% ipython --no-banner

In [1]: import numpy as np

In [2]: np.set_printoptions(precision=2, suppress=True, linewidth=160, floatmode="fixed")

In [3]: tidy = lambda a: np.round(a, 2) + 0

In [4]: arr = np.loadtxt("a.csv", delimiter=",")

In [5]: arr
Out[5]: 
array([[ 2.00,  5.00,  4.00,  3.00,  2.00],
       [ 2.00,  0.00,  1.00,  5.00,  4.00],
       [ 0.00,  0.00,  0.00,  0.00,  0.00],
       [ 4.00,  8.00,  8.00,  3.00,  4.00],
       [ 2.00,  0.00,  1.00,  5.00,  4.00],
       [ 5.00,  3.00,  4.00,  8.00,  5.00],
       [ 3.00,  3.00,  3.00,  3.00,  1.00],
       [ 5.00, 10.00, 10.00,  8.00,  9.00],
       [ 1.00,  3.00,  0.00,  4.00,  4.00],
       [ 0.00,  0.00,  0.00,  0.00,  0.00],
       [ 2.00,  5.00,  4.00,  3.00,  2.00],
       [ 3.00,  5.00,  6.00,  5.00,  7.00],
       [ 2.00,  0.00,  1.00,  5.00,  4.00],
       [ 2.00,  5.00,  4.00,  3.00,  2.00],
       [ 6.00, 13.00, 10.00, 12.00, 13.00],
       [ 1.00,  5.00,  5.00,  0.00,  3.00],
       [ 3.00,  5.00,  6.00,  5.00,  7.00],
       [ 8.00, 13.00, 13.00, 11.00, 10.00],
       [ 4.00,  6.00,  3.00,  7.00,  5.00],
       [ 7.00,  8.00,  8.00, 11.00,  7.00],
       [ 3.00,  3.00,  1.00,  9.00,  8.00],
       [ 1.00,  3.00,  0.00,  4.00,  4.00],
       [ 4.00,  5.00,  5.00,  8.00,  6.00],
       [ 5.00,  8.00,  5.00, 12.00, 10.00],
       [ 5.00,  3.00,  4.00,  8.00,  5.00],
       [ 1.00,  3.00,  0.00,  4.00,  4.00],
       [ 1.00,  5.00,  5.00,  0.00,  3.00],
       [ 3.00,  3.00,  3.00,  3.00,  1.00],
       [ 2.00,  0.00,  1.00,  5.00,  4.00],
       [ 3.00,  5.00,  6.00,  5.00,  7.00],
       [ 2.00,  5.00,  4.00,  3.00,  2.00],
       [ 5.00,  3.00,  4.00,  8.00,  5.00],
       [ 1.00,  3.00,  0.00,  4.00,  4.00],
       [ 3.00,  3.00,  3.00,  3.00,  1.00],
       [ 4.00,  8.00,  8.00,  3.00,  4.00],
       [ 6.00, 11.00,  7.00, 10.00,  7.00]])

In [6]: Y = np.c_[arr[:, :3] @ np.array([[0, 0, 3], [3, 2, 3], [1, 2, 1]]), np.array([-4, -4, 5, -1, 1, 4, 4, 2, -4, -3, -3, 3, -5, 2, -2, 0, -4, -1, -2, 1, -2, -1, -2, 5, -2, -4, 5, -5, -3, 5, -4, -4, 2, 5, 0, 2])]

In [7]: Y
Out[7]: 
array([[19.00, 18.00, 25.00, -4.00],
       [ 1.00,  2.00,  7.00, -4.00],
       [ 0.00,  0.00,  0.00,  5.00],
       [32.00, 32.00, 44.00, -1.00],
       [ 1.00,  2.00,  7.00,  1.00],
       [13.00, 14.00, 28.00,  4.00],
       [12.00, 12.00, 21.00,  4.00],
       [40.00, 40.00, 55.00,  2.00],
       [ 9.00,  6.00, 12.00, -4.00],
       [ 0.00,  0.00,  0.00, -3.00],
       [19.00, 18.00, 25.00, -3.00],
       [21.00, 22.00, 30.00,  3.00],
       [ 1.00,  2.00,  7.00, -5.00],
       [19.00, 18.00, 25.00,  2.00],
       [49.00, 46.00, 67.00, -2.00],
       [20.00, 20.00, 23.00,  0.00],
       [21.00, 22.00, 30.00, -4.00],
       [52.00, 52.00, 76.00, -1.00],
       [21.00, 18.00, 33.00, -2.00],
       [32.00, 32.00, 53.00,  1.00],
       [10.00,  8.00, 19.00, -2.00],
       [ 9.00,  6.00, 12.00, -1.00],
       [20.00, 20.00, 32.00, -2.00],
       [29.00, 26.00, 44.00,  5.00],
       [13.00, 14.00, 28.00, -2.00],
       [ 9.00,  6.00, 12.00, -4.00],
       [20.00, 20.00, 23.00,  5.00],
       [12.00, 12.00, 21.00, -5.00],
       [ 1.00,  2.00,  7.00, -3.00],
       [21.00, 22.00, 30.00,  5.00],
       [19.00, 18.00, 25.00, -4.00],
       [13.00, 14.00, 28.00, -4.00],
       [ 9.00,  6.00, 12.00,  2.00],
       [12.00, 12.00, 21.00,  5.00],
       [32.00, 32.00, 44.00,  0.00],
       [40.00, 36.00, 58.00,  2.00]])

In [8]: tidy(np.linalg.lstsq(arr, Y[:, 0])[0])
Out[8]: array([0.00, 3.00, 1.00, 0.00, 0.00])

In [9]: tidy(np.linalg.norm(np.linalg.qr(arr)[0].T @ Y, axis=0) ** 2 / ((Y ** 2).sum(axis=0) + 1e-12))
Out[9]: array([1.00, 1.00, 1.00, 0.05])
